$ python -q
>>> import numpy as np
>>> import numpy.linalg as la
>>> np.set_printoptions(precision=2, suppress=True, linewidth=160)
>>> def rnd(a):
...     return np.round(a, 2) + 0
... 
>>> A = np.loadtxt("layer19.csv", delimiter=",")
>>> A
array([[0., 0., 0., 0., 0.],
       [0., 2., 2., 1., 1.],
       [0., 2., 2., 2., 3.],
       [0., 4., 3., 4., 3.],
       [1., 2., 3., 2., 0.],
       [1., 4., 2., 3., 0.],
       [0., 4., 3., 3., 1.],
       [0., 0., 0., 0., 0.],
       [0., 0., 0., 0., 0.],
       [0., 0., 0., 0., 0.],
       [1., 2., 1., 1., 0.],
       [1., 4., 2., 3., 0.],
       [0., 2., 2., 1., 1.],
       [0., 2., 3., 3., 0.],
       [1., 4., 2., 3., 0.],
       [1., 4., 2., 3., 0.],
       [0., 0., 0., 0., 0.],
       [0., 2., 2., 1., 1.],
       [0., 0., 0., 1., 2.],
       [0., 0., 2., 1., 0.],
       [0., 2., 1., 2., 0.],
       [0., 0., 2., 1., 0.],
       [1., 4., 3., 2., 1.],
       [0., 4., 3., 3., 1.],
       [0., 0., 0., 0., 0.],
       [0., 2., 1., 2., 0.],
       [0., 0., 2., 2., 2.],
       [0., 0., 2., 1., 0.],
       [0., 4., 3., 3., 1.],
       [0., 0., 0., 0., 0.],
       [1., 2., 3., 2., 0.],
       [0., 0., 2., 1., 0.],
       [0., 2., 1., 2., 0.],
       [0., 2., 1., 2., 0.]])
>>> rnd(la.norm(A, axis=0))
array([ 2.83, 13.86, 11.36, 11.53,  5.74])
>>> rnd(la.norm(A) ** 2 / la.norm(A, 2) ** 2)
np.float64(1.12)
>>> rnd(la.norm(A[2] - A[18]))
np.float64(3.16)
>>> hat = A @ la.solve(A.T @ A, A.T)
>>> la.matrix_rank(np.eye(34) - hat)
np.int64(29)
>>> np.allclose(hat @ hat, hat)
True
>>> rng = np.random.default_rng(22773)
>>> z = rng.permutation(5)
>>> Y = A[:, z] * rng.choice([-1, 1], 5)
>>> Y
array([[-0., -0., -0.,  0.,  0.],
       [-0., -2., -1.,  1.,  2.],
       [-0., -2., -2.,  3.,  2.],
       [-0., -4., -4.,  3.,  3.],
       [-1., -2., -2.,  0.,  3.],
       [-1., -4., -3.,  0.,  2.],
       [-0., -4., -3.,  1.,  3.],
       [-0., -0., -0.,  0.,  0.],
       [-0., -0., -0.,  0.,  0.],
       [-0., -0., -0.,  0.,  0.],
       [-1., -2., -1.,  0.,  1.],
       [-1., -4., -3.,  0.,  2.],
       [-0., -2., -1.,  1.,  2.],
       [-0., -2., -3.,  0.,  3.],
       [-1., -4., -3.,  0.,  2.],
       [-1., -4., -3.,  0.,  2.],
       [-0., -0., -0.,  0.,  0.],
       [-0., -2., -1.,  1.,  2.],
       [-0., -0., -1.,  2.,  0.],
       [-0., -0., -1.,  0.,  2.],
       [-0., -2., -2.,  0.,  1.],
       [-0., -0., -1.,  0.,  2.],
       [-1., -4., -2.,  1.,  3.],
       [-0., -4., -3.,  1.,  3.],
       [-0., -0., -0.,  0.,  0.],
       [-0., -2., -2.,  0.,  1.],
       [-0., -0., -2.,  2.,  2.],
       [-0., -0., -1.,  0.,  2.],
       [-0., -4., -3.,  1.,  3.],
       [-0., -0., -0.,  0.,  0.],
       [-1., -2., -2.,  0.,  3.],
       [-0., -0., -1.,  0.,  2.],
       [-0., -2., -2.,  0.,  1.],
       [-0., -2., -2.,  0.,  1.]])
>>> U, _, vt = la.svd(A.T @ Y)
>>> rnd(U @ vt)
array([[-1.,  0.,  0.,  0.,  0.],
       [ 0., -1.,  0.,  0.,  0.],
       [ 0.,  0.,  0.,  0.,  1.],
       [ 0.,  0., -1.,  0.,  0.],
       [ 0.,  0.,  0.,  1.,  0.]])
>>> z
array([0, 1, 3, 4, 2])
>>> rnd(la.lstsq(A, Y)[0])
array([[-1.,  0.,  0.,  0.,  0.],
       [ 0., -1.,  0.,  0.,  0.],
       [ 0.,  0.,  0.,  0.,  1.],
       [ 0.,  0., -1.,  0.,  0.],
       [ 0.,  0.,  0.,  1.,  0.]])
